$ python3 -q
>>> import numpy as np
>>> import numpy.linalg as la
>>> np.set_printoptions(suppress=True, linewidth=120)
>>> def tidy(a):
...     return np.round(a, 2) + 0
... 
>>> E = np.load("case14.npy")
>>> E
array([[ 1, -2, -5],
       [-2,  1, -2],
       [-5, -2,  1]])
>>> # equal to its transpose
>>> x = np.array([3, 3, 1])
>>> rhs = E @ x
>>> coef, lr = np.zeros(3), 1 / la.norm(E, 2) ** 2
>>> for i in range(25):
...     coef -= lr * E.T @ (E @ coef - rhs)
...     if i % 5 == 0: print(i, round(la.norm(E @ coef - rhs), 2))
... 
0 5.5
5 1.41
10 0.65
15 0.3
20 0.14
>>> tidy(coef)
array([3.01, 2.97, 1.01])
>>> data = np.loadtxt("data.csv", delimiter=",")
>>> data
array([[-0.4 ,  2.17,  1.1 , -1.6 , -1.3 ],
       [ 0.  ,  2.98,  1.5 ,  0.  ,  0.7 ],
       [ 1.1 ,  1.18,  0.6 , -0.2 , -0.2 ],
       [ 0.  ,  1.23,  0.6 , -1.4 ,  0.2 ],
       [-1.2 , -0.84, -0.4 , -0.7 , -2.1 ],
       [ 1.  , -1.2 , -0.6 , -0.3 , -1.2 ],
       [-0.4 ,  0.86,  0.4 , -0.8 ,  1.6 ],
       [ 1.1 , -1.2 , -0.6 ,  1.6 ,  0.2 ],
       [ 1.6 , -0.17, -0.1 ,  1.9 , -0.5 ],
       [-2.8 , -0.58, -0.3 ,  0.6 ,  0.9 ],
       [ 0.  , -5.43, -2.7 ,  0.6 , -0.2 ],
       [-0.8 , -2.81, -1.4 ,  0.7 , -0.5 ],
       [-1.3 ,  2.39,  1.2 , -0.3 ,  0.7 ],
       [-1.  , -0.21, -0.1 ,  0.4 ,  0.3 ],
       [-0.5 , -0.4 , -0.2 ,  0.9 , -0.5 ],
       [ 0.1 ,  0.95,  0.5 , -1.2 ,  0.2 ],
       [-0.5 ,  1.58,  0.8 , -1.1 ,  0.5 ],
       [ 0.9 , -2.81, -1.4 , -0.1 , -0.9 ],
       [-1.5 ,  1.  ,  0.5 ,  1.3 , -0.4 ],
       [ 0.2 ,  1.61,  0.8 , -1.  , -0.8 ],
       [ 0.5 ,  1.82,  0.9 , -1.  ,  0.9 ],
       [ 1.4 ,  1.81,  0.9 , -0.8 , -0.3 ],
       [-0.7 ,  0.  ,  0.  ,  1.8 ,  0.6 ],
       [ 0.9 , -0.79, -0.4 , -0.9 ,  0.8 ]])
>>> C2 = np.cov(data, rowvar=False)
>>> np.argwhere(np.triu(np.abs(np.corrcoef(data.T)) > 0.8, 1))
array([[1, 2]])
>>> tidy(np.corrcoef(data.T))
array([[ 1.  , -0.04, -0.04, -0.09, -0.15],
       [-0.04,  1.  ,  1.  , -0.42,  0.26],
       [-0.04,  1.  ,  1.  , -0.42,  0.26],
       [-0.09, -0.42, -0.42,  1.  ,  0.02],
       [-0.15,  0.26,  0.26,  0.02,  1.  ]])
>>> tidy(np.corrcoef(data[:, 2], data[:, 0])[0, 1])
np.float64(-0.04)
>>> np.median(data, axis=0)
array([ 0.  ,  0.43,  0.2 , -0.25,  0.  ])
>>> Xc = data - data.mean(axis=1)
Traceback (most recent call last):
  File "<python-input-19>", line 1, in <module>
    Xc = data - data.mean(axis=1)
         ~~~~~^~~~~~~~~~~~~~~~~~~
ValueError: operands could not be broadcast together with shapes (24,5) (24,) 
>>> Xc = data - data.mean(axis=0)
>>> left, s, Vt = la.svd(Xc, full_matrices=False)
>>> np.searchsorted(np.cumsum(s ** 2) / (s ** 2).sum(), 0.9) + 1
np.int64(3)
>>> tidy(np.abs(Vt[-1]))
array([0.  , 0.45, 0.89, 0.  , 0.01])
>>> tidy(s)
array([10.69,  5.29,  4.4 ,  3.7 ,  0.05])
>>> F = np.load("layer10.npy")
>>> F
array([[1.  , 0.5 , 0.25, 0.12, 0.06, 0.03],
       [0.5 , 1.  , 0.5 , 0.25, 0.12, 0.06],
       [0.25, 0.5 , 1.  , 0.5 , 0.25, 0.12],
       [0.12, 0.25, 0.5 , 1.  , 0.5 , 0.25],
       [0.06, 0.12, 0.25, 0.5 , 1.  , 0.5 ],
       [0.03, 0.06, 0.12, 0.25, 0.5 , 1.  ]])
>>> C2 = F.T @ F
>>> tidy(la.svd(F, compute_uv=False) ** 2)
array([5.7 , 2.08, 0.72, 0.31, 0.17, 0.13])
>>> tidy(C2)
array([[1.33, 1.16, 0.83, 0.53, 0.32, 0.18],
       [1.16, 1.58, 1.29, 0.89, 0.55, 0.32],
       [0.83, 1.29, 1.64, 1.31, 0.88, 0.53],
       [0.53, 0.89, 1.31, 1.64, 1.29, 0.83],
       [0.32, 0.55, 0.88, 1.29, 1.58, 1.16],
       [0.18, 0.32, 0.53, 0.83, 1.16, 1.33]])
>>> tidy(np.trace(C2)), tidy((F ** 2).sum())
(np.float64(9.1), np.float64(9.1))
>>> tidy(np.diag(C2))
array([1.33, 1.58, 1.64, 1.64, 1.58, 1.33])
>>> x = np.array([0, 2, 0, 0, 2, -2])
>>> rhs = C2 @ x
>>> tidy(rhs)
array([2.6 , 3.63, 3.29, 2.69, 1.93, 0.3 ])
>>> tidy(la.solve(C2, rhs + C2[:, 1]))
array([ 0.,  3.,  0.,  0.,  2., -2.])
>>> left, s, Vt = la.svd(F, full_matrices=False)
>>> tidy(np.cumsum(s ** 2) / np.sum(s ** 2))
array([0.63, 0.85, 0.93, 0.97, 0.99, 1.  ])
>>> np.abs(left[:, 0]).round(6).argmax()
np.int64(2)
>>> (s > 1e-8).sum()
np.int64(6)
>>> tidy(Vt @ Vt.T)
array([[1., 0., 0., 0., 0., 0.],
       [0., 1., 0., 0., 0., 0.],
       [0., 0., 1., 0., 0., 0.],
       [0., 0., 0., 1., 0., 0.],
       [0., 0., 0., 0., 1., 0.],
       [0., 0., 0., 0., 0., 1.]])
>>> tidy(np.abs(Vt[0]))
array([0.3 , 0.42, 0.48, 0.48, 0.42, 0.3 ])
>>> left.shape, s.shape, Vt.shape
((6, 6), (6,), (6, 6))
>>> tidy(s)
array([2.39, 1.44, 0.85, 0.55, 0.41, 0.36])
>>> mat = np.loadtxt("run4.csv", delimiter=",")
>>> mat
array([[-2.02,  3.59, -0.89,  0.56,  1.83, -2.71],
       [ 2.27,  2.53,  0.94, -2.69, -2.09,  0.21],
       [-1.33, -2.31, -1.18, -0.1 , -3.79,  1.14],
       [ 1.03,  2.63,  1.25, -1.9 , -0.43, -3.06],
       [-1.71, -2.17, -1.03, -0.44, -0.02,  2.44],
       [-1.66,  0.57, -0.84,  0.47,  1.04,  0.27],
       [ 0.79, -1.7 ,  0.23,  0.2 , -0.73,  1.8 ],
       [-1.01, -2.54, -0.05,  2.97,  3.14,  2.09],
       [-1.61,  2.69,  0.56, -1.38,  0.64, -1.1 ],
       [ 2.05, -0.8 , -0.49, -0.92, -4.81, -0.64],
       [-0.87,  2.13,  0.79,  2.08,  2.5 , -0.96],
       [-0.23, -0.38, -1.17,  0.04,  1.32,  1.57],
       [ 1.43, -6.9 , -1.14, -1.66, -4.82,  2.33],
       [ 1.52, -1.94, -0.37,  2.11, -1.51, -0.34],
       [ 1.24,  2.24,  0.36, -0.68, -0.63, -2.13],
       [-1.  ,  1.51,  0.74, -0.59,  0.04,  0.37],
       [-2.3 ,  0.86,  0.1 ,  2.15,  2.71,  1.79],
       [ 2.07, -0.79,  0.94,  0.63,  0.63, -0.85],
       [ 1.22, -3.96, -0.62,  2.83,  1.54,  1.69],
       [-0.87,  0.28,  0.1 , -0.49,  0.49,  1.35],
       [ 0.95,  1.42,  0.82,  2.6 ,  1.72, -0.61],
       [-0.69,  1.31, -0.38, -0.89,  0.09,  0.04],
       [ 1.12, -1.  ,  0.14, -0.05, -1.04,  0.16],
       [-1.51, -0.86,  0.27,  1.1 ,  1.55,  2.64],
       [-0.12, -1.82, -1.79,  1.05,  0.52,  1.53],
       [ 0.47, -1.32, -1.39, -1.66, -0.63,  1.42],
       [ 0.22, -4.  , -0.65,  3.09,  1.11,  1.23],
       [ 0.14,  2.94,  1.57,  0.51,  1.85, -0.45],
       [-0.03,  0.9 ,  0.5 , -2.26, -1.2 , -0.71],
       [-1.38,  5.13,  0.26, -2.22,  2.15, -0.56],
       [ 1.02, -3.27,  0.56,  1.64, -0.03, -0.65]])
>>> P = mat @ la.solve(mat.T @ mat, mat.T)
>>> tidy(la.eigvalsh(P))
array([0., 0., 0., 0., 0., 0., 0., 0., 0., 0., 0., 0., 0., 0., 0., 0., 0., 0., 0., 0., 0., 0., 0., 0., 0., 1., 1., 1.,
       1., 1., 1.])
>>> np.allclose(P @ P, P)
True
>>> tidy(P @ mat[:, 5])
array([-2.71,  0.21,  1.14, -3.06,  2.44,  0.27,  1.8 ,  2.09, -1.1 , -0.64, -0.96,  1.57,  2.33, -0.34, -2.13,  0.37,
        1.79, -0.85,  1.69,  1.35, -0.61,  0.04,  0.16,  2.64,  1.53,  1.42,  1.23, -0.45, -0.71, -0.56, -0.65])
>>> np.trace(P)
np.float64(6.0)
>>> la.matrix_rank(np.eye(31) - P)
np.int64(25)
